>>> import numpy as np
>>> from numpy import linalg as LA
>>> np.set_printoptions(suppress=True, linewidth=160)
>>> data = np.loadtxt("data.csv", delimiter=",")
>>> data
array([[  1.8  ,   0.5  ,   2.1  ,  -0.8  ,   8.94 ,   2.2  ],
       [ -2.   ,  -0.4  ,  -0.3  ,   0.3  , -10.133,  -1.   ],
       [  0.7  ,   0.8  ,  -0.7  ,  -0.7  ,   3.569,   0.3  ],
       [  0.5  ,   1.   ,   0.1  ,  -2.   ,   2.715,   0.8  ],
       [ -0.6  ,   0.4  ,  -0.5  ,  -0.8  ,  -2.756,   1.   ],
       [ -0.7  ,  -0.4  ,  -2.1  ,   1.3  ,  -3.4  ,   0.5  ],
       [  1.6  ,  -0.3  ,   0.   ,   0.1  ,   8.015,   0.5  ],
       [ -0.7  ,  -0.6  ,  -0.8  ,  -0.2  ,  -3.408,   0.1  ],
       [ -0.3  ,  -1.6  ,  -1.1  ,  -0.7  ,  -1.462,  -0.7  ],
       [ -1.5  ,  -0.5  ,   0.1  ,   0.3  ,  -7.309,  -1.5  ],
       [  0.5  ,   0.9  ,   1.3  ,   1.2  ,   2.422,   1.2  ],
       [ -0.2  ,  -0.1  ,  -0.4  ,  -0.2  ,  -0.713,  -0.3  ],
       [  1.2  ,   0.4  ,   1.3  ,  -0.1  ,   5.814,   1.   ],
       [  0.1  ,  -0.4  ,  -0.8  ,  -0.6  ,   0.131,   0.   ],
       [  0.3  ,   0.2  ,  -0.4  ,  -0.8  ,   1.68 ,   0.3  ],
       [ -2.   ,   0.1  ,   1.5  ,   1.7  , -10.132,   0.1  ],
       [  0.5  ,   0.1  ,  -0.8  ,   1.6  ,   2.493,   0.2  ],
       [  1.6  ,   0.8  ,   1.1  ,   0.2  ,   7.807,   1.1  ],
       [  0.9  ,  -0.8  ,   1.1  ,   0.2  ,   4.239,  -0.2  ],
       [ -0.1  ,   1.2  ,  -0.3  ,   0.5  ,  -0.085,   0.1  ],
       [  0.8  ,  -1.2  ,  -1.   ,   0.8  ,   3.985,  -1.3  ],
       [ -1.1  ,   0.2  ,  -1.   ,  -0.6  ,  -5.598,   0.5  ],
       [ -0.8  ,  -1.4  ,  -0.3  ,   2.3  ,  -4.378,   0.9  ],
       [  2.1  ,  -0.4  ,   0.2  ,   1.1  ,  10.92 ,   0.9  ],
       [  1.   ,   0.5  ,   0.7  ,   0.7  ,   5.043,  -0.8  ],
       [ -1.1  ,  -1.6  ,  -1.1  ,  -0.5  ,  -5.434,   0.1  ],
       [ -0.8  ,   1.2  ,  -0.4  ,   0.2  ,  -4.001,  -2.3  ],
       [  0.6  ,   0.4  ,   0.   ,   0.6  ,   2.547,   1.3  ],
       [ -0.7  ,   0.2  ,   1.5  ,  -0.5  ,  -3.367,   1.   ],
       [ -0.3  ,  -1.4  ,   0.3  ,  -0.1  ,  -1.358,  -0.3  ],
       [ -1.2  ,   1.6  ,  -0.4  ,   0.   ,  -5.913,   0.2  ],
       [  1.4  ,  -0.7  ,  -0.9  ,  -1.1  ,   7.136,  -0.4  ],
       [ -0.4  ,  -1.4  ,   1.5  ,   0.2  ,  -2.013,  -0.4  ],
       [ -0.2  ,  -0.9  ,  -1.1  ,  -0.2  ,  -0.763,   1.4  ],
       [ -1.1  ,  -0.2  ,  -0.1  ,  -1.   ,  -5.336,  -2.4  ],
       [ -0.9  ,  -0.7  ,   1.4  ,  -0.7  ,  -4.499,   1.5  ],
       [ -0.8  ,  -0.9  ,   0.6  ,  -0.4  ,  -4.553,  -1.1  ],
       [  0.5  ,  -1.3  ,   0.   ,   1.3  ,   1.665,   0.2  ]])
>>> # column 4 is much longer than the rest
>>> labels = data[:, 1] > np.median(data[:, 1])
>>> r0 = data[labels].mean(axis=0) - data[~labels].mean(axis=0)
>>> r0.round(3)
array([ 0.168,  1.426,  0.468, -0.221,  0.934,  0.332])
>>> round(float((((data - data.mean(axis=0)) @ r0 > 0) == labels).mean()), 3)
0.658
>>> np.argsort(-np.abs(r0).round(6), kind="stable")
array([1, 4, 2, 5, 3, 0])
>>> labels.astype(int)
array([1, 0, 1, 1, 1, 0, 0, 0, 0, 0, 1, 1, 1, 0, 1, 1, 1, 1, 0, 1, 0, 1, 0, 0, 1, 0, 1, 1, 1, 0, 1, 0, 0, 0, 1, 0, 0, 0])
>>> vec = np.array([2, 1, 0, 1, 2, 0])
>>> y = data @ vec
>>> np.round(LA.lstsq(data, y)[0], 3) + 0
array([2., 1., 0., 1., 2., 0.])
>>> np.round(LA.solve(data.T @ data, data.T @ y), 3) + 0
array([2., 1., 0., 1., 2., 0.])
>>> rng = np.random.default_rng(6611)
>>> y = y + 0.05 * rng.normal(size=38)
>>> y.round(3)
array([ 21.206, -24.423,   8.736,   5.474,  -7.023,  -7.313,  19.068,  -8.989,  -5.822, -17.764,   7.9  ,  -2.09 ,  14.303,  -0.522,   3.411, -22.453,   7.697,
        19.823,   9.701,   1.348,   9.251, -13.824,  -9.494,  26.786,  13.239, -15.096,  -8.167,   7.27 ,  -8.438,  -4.886, -12.636,  15.199,  -6.039,  -3.099,
       -14.121, -12.233, -12.071,   4.331])
>>> beta, *_ = LA.lstsq(data, y)
>>> np.round(data.T @ (y - data @ beta), 3) + 0
array([0., 0., 0., 0., 0., 0.])
>>> beta.round()
array([ 2.,  1., -0.,  1.,  2., -0.])
>>> beta.round(3) + 0
array([ 1.838,  1.006, -0.008,  0.999,  2.034,  0.   ])
>>> [round(float(LA.norm(LA.solve(data.T @ data + lam * np.eye(6), data.T @ y))), 2) for lam in (0, 1, 10, 100)]
[3.09, 2.72, 2.54, 2.18]
>>> round(LA.norm(y - data @ beta), 3)
np.float64(0.266)
>>> mat = -2 * np.eye(15) + np.ones((15, 15))
>>> mat
array([[-1.,  1.,  1.,  1.,  1.,  1.,  1.,  1.,  1.,  1.,  1.,  1.,  1.,  1.,  1.],
       [ 1., -1.,  1.,  1.,  1.,  1.,  1.,  1.,  1.,  1.,  1.,  1.,  1.,  1.,  1.],
       [ 1.,  1., -1.,  1.,  1.,  1.,  1.,  1.,  1.,  1.,  1.,  1.,  1.,  1.,  1.],
       [ 1.,  1.,  1., -1.,  1.,  1.,  1.,  1.,  1.,  1.,  1.,  1.,  1.,  1.,  1.],
       [ 1.,  1.,  1.,  1., -1.,  1.,  1.,  1.,  1.,  1.,  1.,  1.,  1.,  1.,  1.],
       [ 1.,  1.,  1.,  1.,  1., -1.,  1.,  1.,  1.,  1.,  1.,  1.,  1.,  1.,  1.],
       [ 1.,  1.,  1.,  1.,  1.,  1., -1.,  1.,  1.,  1.,  1.,  1.,  1.,  1.,  1.],
       [ 1.,  1.,  1.,  1.,  1.,  1.,  1., -1.,  1.,  1.,  1.,  1.,  1.,  1.,  1.],
       [ 1.,  1.,  1.,  1.,  1.,  1.,  1.,  1., -1.,  1.,  1.,  1.,  1.,  1.,  1.],
       [ 1.,  1.,  1.,  1.,  1.,  1.,  1.,  1.,  1., -1.,  1.,  1.,  1.,  1.,  1.],
       [ 1.,  1.,  1.,  1.,  1.,  1.,  1.,  1.,  1.,  1., -1.,  1.,  1.,  1.,  1.],
       [ 1.,  1.,  1.,  1.,  1.,  1.,  1.,  1.,  1.,  1.,  1., -1.,  1.,  1.,  1.],
       [ 1.,  1.,  1.,  1.,  1.,  1.,  1.,  1.,  1.,  1.,  1.,  1., -1.,  1.,  1.],
       [ 1.,  1.,  1.,  1.,  1.,  1.,  1.,  1.,  1.,  1.,  1.,  1.,  1., -1.,  1.],
       [ 1.,  1.,  1.,  1.,  1.,  1.,  1.,  1.,  1.,  1.,  1.,  1.,  1.,  1., -1.]])
>>> q, R = LA.qr(data)
>>> round(abs(R[0, 0]), 3), np.round(LA.norm(data[:, 0]), 3)
(np.float64(6.394), np.float64(6.394))
>>> np.round(np.abs(np.diag(R)), 3)
array([6.394, 5.274, 5.686, 5.419, 1.414, 5.635])
>>> q.shape, R.shape
((38, 6), (6, 6))
>>> np.allclose(R.T @ R, data.T @ data)
True
>>> w, V = LA.eigh(mat)
>>> vec = np.array([0, 9, 1, -9, 8, 0, 6, -5, -4, -8, 0, -9, 5, -8, -7])
>>> round(vec @ mat @ vec / (vec @ vec), 3), round(float(w[0]), 3), round(float(w[-1]), 3)
(np.float64(-1.249), -2.0, 13.0)
>>> np.round(LA.eigvalsh(mat[1:, 1:]), 3)
array([-2., -2., -2., -2., -2., -2., -2., -2., -2., -2., -2., -2., -2., 12.])
>>> K = np.load("layer2.npy")
>>> K
array([[0, 0, 0, 0, 0],
       [0, 0, 1, 1, 0],
       [0, 1, 0, 1, 1],
       [0, 1, 1, 0, 1],
       [0, 0, 1, 1, 0]])
>>> # rows and columns are dependent
>>> t3 = np.stack([K, 3 * K, K[::-1]])
>>> np.einsum("bij,cij->bc", t3, t3)
array([[10, 30,  5],
       [30, 90, 15],
       [ 5, 15, 10]])
>>> np.round(LA.norm(t3, axis=(1, 2)), 3)
array([3.162, 9.487, 3.162])
>>> LA.matrix_rank(t3)
array([3, 3, 3])
>>> round(LA.norm(K, 2) / LA.norm(K), 3)
np.float64(0.81)
>>> LA.matrix_rank(K, rtol=0.1)
np.int64(3)
>>> np.argsort(-LA.norm(K, axis=0).round(6), kind="stable")[:3]
array([2, 3, 1])
>>> [round(float(x), 3) for x in LA.svd(K, compute_uv=False)[:3]]
[2.562, 1.562, 1.0]
>>> J = np.loadtxt("a.csv", delimiter=",")
>>> J
array([[ 3.,  3.,  2.,  1.,  1.,  0.,  4.,  0.,  0.,  5.],
       [ 6.,  6.,  5.,  6.,  3.,  1.,  6.,  3.,  1.,  6.],
       [10., 11.,  5., 11.,  4.,  2.,  9.,  8.,  1.,  8.],
       [13., 16.,  7., 12.,  7.,  7., 12., 12.,  1.,  9.],
       [14., 20.,  7., 16.,  8.,  9., 13., 17.,  5., 10.],
       [16., 24.,  8., 17., 12., 13., 13., 19., 10., 13.],
       [20., 26., 12., 18., 13., 18., 13., 22., 12., 17.],
       [21., 27., 14., 23., 16., 18., 13., 25., 13., 20.],
       [23., 32., 15., 27., 17., 23., 17., 29., 13., 20.],
       [25., 32., 15., 30., 18., 23., 17., 32., 13., 24.],
       [30., 34., 15., 32., 18., 27., 18., 35., 18., 25.],
       [31., 35., 18., 33., 21., 28., 20., 38., 22., 27.],
       [33., 40., 23., 35., 24., 33., 24., 42., 26., 30.],
       [38., 42., 27., 36., 26., 35., 29., 42., 26., 31.],
       [38., 44., 32., 36., 28., 35., 30., 43., 31., 32.],
       [39., 46., 33., 37., 29., 36., 33., 43., 31., 35.],
       [39., 49., 36., 40., 31., 40., 38., 47., 32., 36.],
       [43., 51., 40., 45., 36., 44., 43., 49., 37., 38.],
       [47., 54., 42., 46., 40., 49., 47., 49., 42., 41.],
       [47., 57., 42., 47., 41., 52., 50., 53., 43., 45.],
       [49., 61., 45., 47., 44., 56., 55., 53., 48., 48.],
       [51., 64., 45., 52., 48., 58., 58., 54., 50., 50.],
       [52., 66., 47., 53., 51., 63., 59., 57., 55., 51.],
       [52., 70., 48., 58., 54., 66., 64., 57., 59., 51.],
       [53., 72., 53., 63., 56., 70., 68., 60., 59., 56.],
       [54., 72., 53., 66., 57., 70., 70., 64., 60., 59.],
       [54., 72., 55., 69., 57., 72., 70., 64., 62., 61.],
       [55., 77., 56., 69., 58., 74., 72., 65., 66., 63.],
       [57., 77., 61., 74., 59., 77., 73., 69., 67., 67.],
       [62., 78., 62., 75., 64., 78., 76., 72., 69., 67.],
       [65., 82., 63., 76., 67., 82., 80., 72., 73., 69.]])
>>> left, sig, VT = LA.svd(J)
>>> np.argmax(sig[:-1] / (sig[1:] + 1e-6)) + 1
np.int64(1)
>>> sig.round(3)
array([768.463,  51.904,  17.837,  16.412,  13.082,   7.6  ,   7.11 ,   5.809,   4.996,   3.913])
>>> A2 = left[:, :1] @ np.diag(sig[:1]) @ VT[:1]
>>> np.round(LA.norm(J - A2) / LA.norm(J), 3)
np.float64(0.078)
>>> LA.matrix_rank(J, rtol=0.05)
np.int64(2)
>>> np.round(LA.norm(J - A2, 2), 3), round(sig[1], 3)
(np.float64(51.904), np.float64(51.904))
>>> round(np.abs(J - A2).max(), 3)
np.float64(8.835)
>>> labels = J[:, 9] > np.median(J[:, 9])
>>> r0 = J[labels].mean(axis=0) - J[~labels].mean(axis=0)
>>> (((J - J.mean(axis=0)) @ r0 > 0) == labels).mean()
np.float64(1.0)
>>> labels.astype(int)
array([0, 0, 0, 0, 0, 0, 0, 0, 0, 0, 0, 0, 0, 0, 0, 0, 1, 1, 1, 1, 1, 1, 1, 1, 1, 1, 1, 1, 1, 1, 1])
>>> m1 = np.load("test15.npy")
>>> m1.round(3)
array([[0.211, 0.263, 0.   , 0.053, 0.   , 0.368, 0.105],
       [0.333, 0.167, 0.25 , 0.   , 0.   , 0.208, 0.042],
       [0.152, 0.196, 0.174, 0.152, 0.152, 0.13 , 0.043],
       [0.196, 0.152, 0.043, 0.152, 0.109, 0.196, 0.152],
       [0.095, 0.048, 0.143, 0.119, 0.238, 0.214, 0.143],
       [0.105, 0.237, 0.079, 0.132, 0.158, 0.132, 0.158],
       [0.25 , 0.   , 0.031, 0.156, 0.156, 0.25 , 0.156]])
>>> # rows sum to 1
>>> A2 = m1 + rng.integers(-2, 3, (7, 6)) @ rng.integers(-2, 3, (6, 7))
>>> A2.round(3)
array([[  1.211,   1.263,  -1.   ,   6.053,   0.   ,   0.368,   1.105],
       [ -1.667,  11.167, -10.75 ,  -1.   , -13.   ,  -2.792,  13.042],
       [ -7.848,  -5.804,   4.174,   0.152,   8.152,  -7.87 , -13.957],
       [ -0.804,   2.152,   3.043,   1.152,  -5.891,   2.196,   5.152],
       [  0.095,   3.048,  -3.857,   3.119,   2.238,  -4.786,  -1.857],
       [ -7.895,  -0.763,   4.079,  -0.868,   5.158,  -2.868,  -7.842],
       [ -0.75 ,  -7.   ,   9.031,   6.156,   7.156,   0.25 ,  -8.844]])
>>> np.round(LA.svd(A2 - m1, compute_uv=False), 3) + 0
array([35.938, 15.424,  9.304,  8.295,  3.227,  1.671,  0.   ])
>>> np.round(A2 - m1, 3)
array([[  1.,   1.,  -1.,   6.,   0.,   0.,   1.],
       [ -2.,  11., -11.,  -1., -13.,  -3.,  13.],
       [ -8.,  -6.,   4.,   0.,   8.,  -8., -14.],
       [ -1.,   2.,   3.,   1.,  -6.,   2.,   5.],
       [  0.,   3.,  -4.,   3.,   2.,  -5.,  -2.],
       [ -8.,  -1.,   4.,  -1.,   5.,  -3.,  -8.],
       [ -1.,  -7.,   9.,   6.,   7.,   0.,  -9.]])
>>> feats = np.load("sample10.npy")
>>> feats
array([[ 5,  0,  5,  4,  3],
       [ 8,  5,  5,  8,  6],
       [13,  7,  6, 13, 10],
       [15,  9,  7, 13, 11],
       [16, 10, 11, 17, 12],
       [19, 14, 12, 18, 12],
       [20, 18, 12, 23, 13],
       [21, 22, 15, 26, 16],
       [26, 26, 20, 29, 20],
       [30, 30, 23, 34, 20],
       [30, 34, 27, 34, 22],
       [33, 36, 28, 34, 26],
       [38, 40, 31, 37, 29],
       [41, 44, 33, 37, 30],
       [41, 44, 34, 38, 35],
       [45, 48, 38, 43, 38],
       [50, 51, 43, 43, 43],
       [53, 55, 48, 48, 46],
       [58, 59, 48, 49, 46],
       [60, 63, 53, 54, 48],
       [63, 64, 54, 55, 49],
       [65, 65, 57, 59, 51]])
>>> Xs = feats - feats.mean(axis=0)
>>> V = LA.svd(Xs)[2][:1]
>>> A2 = Xs - Xs @ V.T @ V
>>> np.round(np.cov(Xs @ V.T, rowvar=False), 3)
np.float64(1571.474)
>>> np.round(A2.std(axis=0), 3)
array([1.189, 1.367, 1.434, 2.163, 1.766])
>>> round(float(LA.norm(A2) / LA.norm(Xs)), 3)
0.093
>>> F = -2 * np.eye(10) + np.eye(10, k=1)
>>> F
array([[-2.,  1.,  0.,  0.,  0.,  0.,  0.,  0.,  0.,  0.],
       [ 0., -2.,  1.,  0.,  0.,  0.,  0.,  0.,  0.,  0.],
       [ 0.,  0., -2.,  1.,  0.,  0.,  0.,  0.,  0.,  0.],
       [ 0.,  0.,  0., -2.,  1.,  0.,  0.,  0.,  0.,  0.],
       [ 0.,  0.,  0.,  0., -2.,  1.,  0.,  0.,  0.,  0.],
       [ 0.,  0.,  0.,  0.,  0., -2.,  1.,  0.,  0.,  0.],
       [ 0.,  0.,  0.,  0.,  0.,  0., -2.,  1.,  0.,  0.],
       [ 0.,  0.,  0.,  0.,  0.,  0.,  0., -2.,  1.,  0.],
       [ 0.,  0.,  0.,  0.,  0.,  0.,  0.,  0., -2.,  1.],
       [ 0.,  0.,  0.,  0.,  0.,  0.,  0.,  0.,  0., -2.]])
>>> # triangular: eigenvalues sit on the diagonal
>>> r0 = np.array([2, -1, -2, 0, -2, -1, 0, 0, -1, -1])
>>> A2 = F + np.outer(r0, np.eye(10)[7])
>>> A2
array([[-2.,  1.,  0.,  0.,  0.,  0.,  0.,  2.,  0.,  0.],
       [ 0., -2.,  1.,  0.,  0.,  0.,  0., -1.,  0.,  0.],
       [ 0.,  0., -2.,  1.,  0.,  0.,  0., -2.,  0.,  0.],
       [ 0.,  0.,  0., -2.,  1.,  0.,  0.,  0.,  0.,  0.],
       [ 0.,  0.,  0.,  0., -2.,  1.,  0., -2.,  0.,  0.],
       [ 0.,  0.,  0.,  0.,  0., -2.,  1., -1.,  0.,  0.],
       [ 0.,  0.,  0.,  0.,  0.,  0., -2.,  1.,  0.,  0.],
       [ 0.,  0.,  0.,  0.,  0.,  0.,  0., -2.,  1.,  0.],
       [ 0.,  0.,  0.,  0.,  0.,  0.,  0., -1., -2.,  1.],
       [ 0.,  0.,  0.,  0.,  0.,  0.,  0., -1.,  0., -2.]])
>>> LA.matrix_rank(LA.inv(A2) - LA.inv(F), tol=1e-8)
np.int64(1)
